$ ipython --no-banner

In [1]: import numpy as np

In [2]: np.set_printoptions(suppress=True, linewidth=100)

In [3]: feats = np.loadtxt("mat.csv", delimiter=",")

In [4]: print(feats)
[[-0.7    0.164 -0.3   -0.5   -0.1   -1.    -0.2    1.2   -0.2  ]
 [ 0.     0.942 -0.4    0.7    1.4    0.9   -0.5    2.5    1.6  ]
 [ 0.2   -0.389  0.    -0.3    0.8    1.6    0.8   -0.2   -0.2  ]
 [-0.5    0.53   0.7    0.7    1.     1.9   -0.3    0.6   -0.8  ]
 [ 0.3    0.862  0.2   -0.7   -0.4    1.6   -1.     1.     0.4  ]
 [-1.1   -0.131 -0.8   -0.4   -1.2    0.2    0.2   -0.2   -0.4  ]
 [-0.7   -0.894 -1.3   -0.5    0.4   -0.9    0.7    0.4    0.5  ]
 [ 0.7   -0.491 -0.4   -0.6   -1.3    0.5    0.5    0.6    2.4  ]
 [ 0.     1.035  0.6    2.     0.2    0.3   -0.8    1.3   -0.3  ]
 [-0.6   -0.53  -0.4    0.9    0.1    0.4    0.9   -0.1   -0.7  ]
 [-0.2    0.806  1.5    0.9    0.8    0.    -1.1   -0.2   -0.7  ]
 [ 0.    -1.158  1.    -0.7    0.4    1.2    0.8    1.3   -0.3  ]
 [ 0.3   -1.121  1.     1.2    1.7    1.1    0.8   -1.3   -0.1  ]
 [-1.6    0.935 -0.7   -0.1    0.5    3.1   -1.2    1.3    0.1  ]]

In [5]: x0 = np.array([3, 0, 3, 2, 0, 0, 1, 2, 1])

In [6]: rhs = feats @ x0

In [7]: print(rhs.round(3))
[-2.   6.3  0.2  2.1  1.5 -7.1 -5.   3.8  7.3 -1.2  3.5  4.7  4.4 -5.6]

In [8]: rng = np.random.default_rng(99749)

In [9]: rhs = rhs + 0.3 * rng.normal(size=14)

In [10]: print(rhs.round(3))
[-1.805  5.815 -0.071  2.271  1.024 -6.987 -5.154  3.774  7.169 -0.719  3.457  4.546  4.029 -5.634]

In [11]: beta, *_ = np.linalg.lstsq(feats, rhs)

In [12]: print(np.round(feats.T @ (rhs - feats @ beta), 3) + 0)
[0. 0. 0. 0. 0. 0. 0. 0. 0.]

In [13]: print(beta.round(3))
[ 2.655  0.385  3.185  2.007 -0.167 -0.073  1.46   1.931  1.009]

In [14]: print([round(float(np.linalg.norm(np.linalg.solve(feats.T @ feats + lam * np.eye(9), feats.T @ rhs))), 2) for lam in (0, 1, 10, 100)])
[5.32, 4.59, 2.48, 0.51]

In [15]: print(round(np.linalg.norm(rhs - feats @ beta), 3))
0.569

In [16]: cov = feats.T @ feats

In [17]: print(round(np.trace(cov), 3), round(float((feats ** 2).sum()), 3))
104.031 104.031

In [18]: print((feats @ feats.T).shape)
(14, 14)

In [19]: print(np.round(np.linalg.eigvalsh(cov)[::-1], 3))
[36.589 22.66  15.794 10.884  8.372  5.095  3.36   1.121  0.155]

In [20]: print(np.round(np.linalg.svd(feats, compute_uv=False) ** 2, 3))
[36.589 22.66  15.794 10.884  8.372  5.095  3.36   1.121  0.155]
